% python3 -q
>>> import numpy as np
>>> from numpy import linalg as LA
>>> np.set_printoptions(precision=2, suppress=True, linewidth=200, legacy="1.25")
>>> rd = lambda a: np.round(a, 2) + 0
>>> A = np.array([[1.0, 2.0, 4.0, 0.0],
...     [2.0, -2.0, 2.0, 0.0],
...     [4.0, 2.0, 1.0, 0.0],
...     [0.0, 0.0, 0.0, -3.0]])
>>> w, V = LA.eig(A)
>>> print(rd(np.sort(LA.eigvals(A @ A))))
[ 9.  9.  9. 36.]
>>> print(np.prod(w))
-162.0
>>> w, V = LA.eigh(A)
>>> print(rd(LA.svd(A, compute_uv=False)))
[6. 3. 3. 3.]
>>> print(rd(LA.eigvalsh(A + -3 * np.eye(4))))
[-6. -6. -6.  3.]
>>> print(np.abs(V[:, -1]).round(6).argmax())
0
>>> print(rd(V @ np.diag(w) @ V.T))
[[ 1.  2.  4.  0.]
 [ 2. -2.  2.  0.]
 [ 4.  2.  1.  0.]
 [ 0.  0.  0. -3.]]
>>> print(w.sum(), np.trace(A))
-3.0 -3.0
>>> print(rd(LA.eigvalsh(A @ A)))
[ 9.  9.  9. 36.]
>>> print(rd(np.abs(V[:, -1])))
[0.67 0.33 0.67 0.  ]
>>> print((w > 1e-8).sum(), (w < -1e-8).sum())
1 3
>>> print((A != 0).astype(int))
[[1 1 1 0]
 [1 1 1 0]
 [1 1 1 0]
 [0 0 0 1]]
>>> print(np.flatnonzero(LA.matrix_power((A != 0) + (A.T != 0) + np.eye(4), 4)[2]))
[0 1 2]
>>> u = np.array([3, 3, -3, -1])
>>> Y = A + np.outer(u, np.eye(4)[1])
>>> print(LA.matrix_rank(Y - A))
1
>>> O = A.astype(float).copy()
>>> for j in range(4):
...     O[:, j] -= O[:, :j] @ (O[:, :j].T @ O[:, j])
...     O[:, j] /= LA.norm(O[:, j])
... 
>>> print(rd(O.T @ O))
[[1. 0. 0. 0.]
 [0. 1. 0. 0.]
 [0. 0. 1. 0.]
 [0. 0. 0. 1.]]
>>> print(rd(O))
[[ 0.22  0.53  0.82  0.  ]
 [ 0.44 -0.8   0.41  0.  ]
 [ 0.87  0.27 -0.41  0.  ]
 [ 0.    0.    0.   -1.  ]]
>>> print(rd(O.T @ A))
[[4.58 1.31 2.62 0.  ]
 [0.   3.21 0.8  0.  ]
 [0.   0.   3.67 0.  ]
 [0.   0.   0.   3.  ]]
>>> X = np.load("mat.npy")
>>> print(X)
[[  1.89   5.98  -2.39   1.33  12.05]
 [ -5.53  -3.16   1.01  -3.88 -10.04]
 [ -2.59  -2.32   0.51  -1.33  -7.27]]
>>> blk = np.stack([X, 5 * X, X[::-1]])
>>> print(LA.matrix_rank(blk.reshape(3, -1)))
2
>>> x = np.array([0, 3, 3, 3, 3])
>>> h1 = np.maximum(X @ x, 0)
>>> print(rd(np.maximum(X @ (3 * x), 0)))
[152.73   0.     0.  ]
>>> print(rd(np.maximum(X @ x, 0) - np.maximum(-X @ x, 0)))
[ 50.91 -48.21 -31.23]
>>> print(np.flatnonzero(h1 > 1e-9))
[0]
>>> Y = np.array([[3, 1], [2, 1], [1, 3], [0, 1], [0, 2]])
>>> print(rd(Y.T @ X.T))
[[ 15.24 -21.9  -11.9 ]
 [ 26.13 -29.62 -19.25]]
>>> print(rd(np.einsum("ik,kj->ij", X, Y)))
[[ 15.24  26.13]
 [-21.9  -29.62]
 [-11.9  -19.25]]
>>> print(rd(np.einsum("ij,ij->i", X, X)))
[192.02 157.44  66.97]
>>> Y @ X
Traceback (most recent call last):
  File "<python-input-40>", line 1, in <module>
    Y @ X
    ~~^~~
ValueError: matmul: Input operand 1 has a mismatch in its core dimension 0, with gufunc signature (n?,k),(k,m?)->(n?,m?) (size 3 is different from 2)
>>> x = np.array([6, 9, 7, 1, 4])
>>> print((X @ x).argmax())
0
>>> print(np.sign((X @ x).round(6)))
[ 1. -1. -1.]
>>> print(rd(X @ np.ones(5)))
[ 18.86 -21.6  -13.  ]
>>> print(rd(X * x))
[[ 11.34  53.82 -16.73   1.33  48.2 ]
 [-33.18 -28.44   7.07  -3.88 -40.16]
 [-15.54 -20.88   3.57  -1.33 -29.08]]
>>> u = np.array([9, 1, 9]) + 0.5
>>> data = np.outer(u, u) / (u @ u)
>>> print(rd(data))
[[0.49 0.08 0.49]
 [0.08 0.01 0.08]
 [0.49 0.08 0.49]]
>>> print(rd(LA.norm(data, 2)))
1.0
>>> print(rd(LA.norm(data, "nuc")))
1.0
>>> print(rd(LA.norm(data) ** 2 / LA.norm(data, 2) ** 2))
1.0
>>> print(rd(LA.norm(data[1] - data[2])))
0.59
>>> print(LA.norm(data, axis=1).argmax())
0
>>> print(rd(LA.norm(data, axis=1)))
[0.7  0.11 0.7 ]
>>> print(LA.lstsq(data[:-1].T, data[-1])[2])
1
>>> print(np.unique(data.round(6), axis=0).shape)
(2, 3)
>>> print(np.allclose(data[:-1].T @ LA.lstsq(data[:-1].T, data[-1])[0], data[-1]))
True
>>> Uu, sigma, Vh = LA.svd(data)
>>> V = Vh[:(sigma > 1e-8).sum()]
>>> rng = np.random.default_rng(77)
>>> x = data[0] + 4 * data[1] + rng.integers(2) * np.eye(3)[0]
>>> print(rd(x))
[0.81 0.13 0.81]
>>> print(LA.matrix_rank(np.vstack([data, x])))
1
>>> print(rd(V.T @ V))
[[0.49 0.08 0.49]
 [0.08 0.01 0.08]
 [0.49 0.08 0.49]]
>>> r = LA.matrix_rank(data)
>>> print(r)
1
>>> ns = LA.svd(data)[2][r:].T
>>> print(rd(ns @ ns.T))
[[ 0.51 -0.08 -0.49]
 [-0.08  0.99 -0.08]
 [-0.49 -0.08  0.51]]
>>> print(rd(data @ ns))
[[0. 0.]
 [0. 0.]
 [0. 0.]]
>>> print(LA.matrix_rank(data.T @ data), LA.matrix_rank(data @ data.T))
1 1
>>> x = np.array([0, 0, -3])
>>> print(rd(np.eye(3) - data))
[[ 0.51 -0.08 -0.49]
 [-0.08  0.99 -0.08]
 [-0.49 -0.08  0.51]]
>>> print(rd((x - data @ x) @ (data @ x)))
0.0
>>> print(rd(data @ data @ x))
[-1.48 -0.23 -1.48]
>>> print(np.trace(data))
1.0
>>> print(rd(data @ x))
[-1.48 -0.23 -1.48]
>>> print(rd(LA.eigvalsh(2 * data - np.eye(3))))
[-1. -1.  1.]
>>> J = np.loadtxt("run12.csv", delimiter=",")
>>> print(rd(J))
[[0.2  0.6  0.   0.2  0.  ]
 [0.12 0.5  0.25 0.   0.12]
 [0.22 0.33 0.11 0.22 0.11]
 [0.2  0.2  0.4  0.2  0.  ]
 [0.3  0.   0.3  0.   0.4 ]]
>>> u = np.array([2, 0, 1, 1, 1])
>>> Y = J + np.outer(u, np.eye(5)[4])
>>> print(LA.matrix_rank(LA.inv(Y) - LA.inv(J), tol=1e-8))
1
>>> arr = np.array([[0, 0, 0, 0], [0, 4, 0, 0], [0, -2, 0, 0]])
>>> Uu, sigma, Vh = LA.svd(arr, full_matrices=False)
>>> print((sigma > 1e-8).sum())
1
>>> print(sigma / sigma[0])
[1. 0. 0.]
>>> print(rd(Uu.T @ arr @ Vh.T))
[[4.47 0.   0.  ]
 [0.   0.   0.  ]
 [0.   0.   0.  ]]
>>> print(Uu.shape, sigma.shape, Vh.shape)
(3, 3) (3,) (3, 4)
>>> print(rd(np.sqrt((sigma ** 2).sum())), rd(LA.norm(arr)))
4.47 4.47
>>> print(np.allclose(Uu * sigma @ Vh, arr))
True
>>> print(Vh @ Vh.T)
[[1. 0. 0.]
 [0. 1. 0.]
 [0. 0. 1.]]
>>> W1 = np.array([[-2, 1, -1, 1], [-3, -2, 0, -5], [5, -4, 5, -4], [-2, -5, -3, 3]])
>>> coef = np.array([9, 1, -9, 2])
>>> H = np.maximum(arr @ W1 + coef, 0)
>>> print((H > 0).astype(int))
[[1 1 0 1]
 [0 0 0 0]
 [1 1 0 1]]
>>> print(LA.matrix_rank(H))
2
>>> basis = np.array([[-2, 1], [-2, -1], [2, 3], [-2, -2]])
>>> print(W1 @ basis)
[[ -2  -8]
 [ 20   9]
 [ 16  32]
 [  2 -12]]
>>> print(H @ basis)
[[-24   4]
 [  0   0]
 [-64 -14]]
>>> blk = np.stack([arr, 2 * arr, arr[::-1]])
>>> print(np.einsum("bij,cij->bc", blk, blk))
[[20 40 16]
 [40 80 32]
 [16 32 20]]
>>> print(LA.matrix_rank(blk.reshape(3, -1)))
2
>>> print(blk.shape)
(3, 3, 4)
>>> print(np.abs(np.diag(LA.qr(arr)[1])) > 1e-9)
[False  True False]
>>> print(LA.lstsq(arr[:-1].T, arr[-1])[2])
1
>>> Uu, sigma, Vh = LA.svd(arr)
>>> print(np.argmax(sigma[:-1] / (sigma[1:] + 1e-6)) + 1)
1
>>> Y = Uu[:, :1] @ np.diag(sigma[:1]) @ Vh[:1]
>>> print(LA.matrix_rank(Y))
1
>>> print(LA.matrix_rank(arr, rtol=0.05))
1
>>> mat = np.diag(np.array([2, -1, -1, -2, 2]))
>>> print(mat)
[[ 2  0  0  0  0]
 [ 0 -1  0  0  0]
 [ 0  0 -1  0  0]
 [ 0  0  0 -2  0]
 [ 0  0  0  0  2]]
>>> print(np.allclose(mat @ mat.T, mat.T @ mat))
True
>>> print(np.allclose(mat, mat.T))
True
>>> assert mat == mat.T
Traceback (most recent call last):
  File "<python-input-115>", line 1, in <module>
    assert mat == mat.T
           ^^^^^^^^^^^^
ValueError: The truth value of an array with more than one element is ambiguous. Use a.any() or a.all()
>>> mat.inv()
Traceback (most recent call last):
  File "<python-input-116>", line 1, in <module>
    mat.inv()
    ^^^^^^^
AttributeError: 'numpy.ndarray' object has no attribute 'inv'
>>> print(rd(LA.det(mat)))
-8.0
>>> print((mat + mat.T) / 2)
[[ 2.  0.  0.  0.  0.]
 [ 0. -1.  0.  0.  0.]
 [ 0.  0. -1.  0.  0.]
 [ 0.  0.  0. -2.  0.]
 [ 0.  0.  0.  0.  2.]]
>>> x = np.array([-9, -6, 9, 4, 7])
>>> rhs = mat @ x
>>> coef, lr = np.zeros(5), 1 / LA.norm(mat, 2) ** 2
>>> for i in range(60):
...     coef -= lr * mat.T @ (mat @ coef - rhs)
...     if i % 10 == 0: print(i, round(LA.norm(mat @ coef - rhs), 2))
... 
0 8.11
10 0.46
20 0.03
30 0.0
40 0.0
50 0.0
>>> print(rd(LA.cond(mat)))
2.0
>>> print(rd(coef))
[-9. -6.  9.  4.  7.]
>>> print(rd(LA.norm(mat, axis=0)))
[2. 1. 1. 2. 2.]
>>> print(mat.T @ mat)
[[4 0 0 0 0]
 [0 1 0 0 0]
 [0 0 1 0 0]
 [0 0 0 4 0]
 [0 0 0 0 4]]
>>> print(rd(LA.pinv(mat)))
[[ 0.5  0.   0.   0.   0. ]
 [ 0.  -1.   0.   0.   0. ]
 [ 0.   0.  -1.   0.   0. ]
 [ 0.   0.   0.  -0.5  0. ]
 [ 0.   0.   0.   0.   0.5]]
>>> print(rd(LA.svd(mat, compute_uv=False)))
[2. 2. 2. 1. 1.]
>>> F = np.diag(np.array([0, -3, -1])) + 3 * np.eye(3, k=1) + 3 * np.eye(3, k=-1)
>>> print(F)
[[ 0.  3.  0.]
 [ 3. -3.  3.]
 [ 0.  3. -1.]]
>>> w, V = LA.eigh(F)
>>> x = np.array([1, 0, 3])
>>> print(rd(V * np.abs(w) @ V.T))
[[ 2.31 -0.9   1.69]
 [-0.9   4.9  -1.47]
 [ 1.69 -1.47  2.24]]
>>> print(x @ F @ x)
-9.0
>>> print(rd(V * np.maximum(w, 0) @ V.T))
[[1.15 1.05 0.84]
 [1.05 0.95 0.77]
 [0.84 0.77 0.62]]
>>> print(x @ F @ x / (x @ x), rd(w[0]), rd(w[-1]))
-0.9 -6.19 2.72
>>> Y = np.array([[3, 3, 2], [0, 0, 0], [3, 3, 1]])
>>> Y[-1] = Y[0]
>>> E = Y + 0.02 * np.eye(3)
>>> print(E)
[[3.02 3.   2.  ]
 [0.   0.02 0.  ]
 [3.   3.   2.02]]
>>> Y = np.array([[1, 0], [1, 3], [0, 3]])
>>> print(LA.matrix_rank(np.vstack([E, Y.T])))
3
>>> print(E @ Y)
[[ 6.02 15.  ]
 [ 0.02  0.06]
 [ 6.   15.06]]
>>> print(np.einsum("ik,kj->ij", E, Y))
[[ 6.02 15.  ]
 [ 0.02  0.06]
 [ 6.   15.06]]
>>> print(np.vstack([E, Y.T]).shape)
(5, 3)
>>> print(np.einsum("ij->j", E))
[6.02 6.02 4.02]
>>> print(LA.matrix_rank(E @ Y))
2
>>> print(rd(np.einsum("ij,ij->i", E, E)))
[22.12  0.   22.08]
>>> x = np.array([-1, 0, -1])
>>> rhs = E @ x
>>> print(rhs)
[-5.02  0.   -5.02]
>>> print(rd(LA.solve(E, rhs + E[:, 1])))
[-1.  1. -1.]
>>> print(rd(LA.solve(E, -1 * rhs)))
[1. 0. 1.]
>>> print(rd(LA.solve(E, E[:, 2])))
[0. 0. 1.]
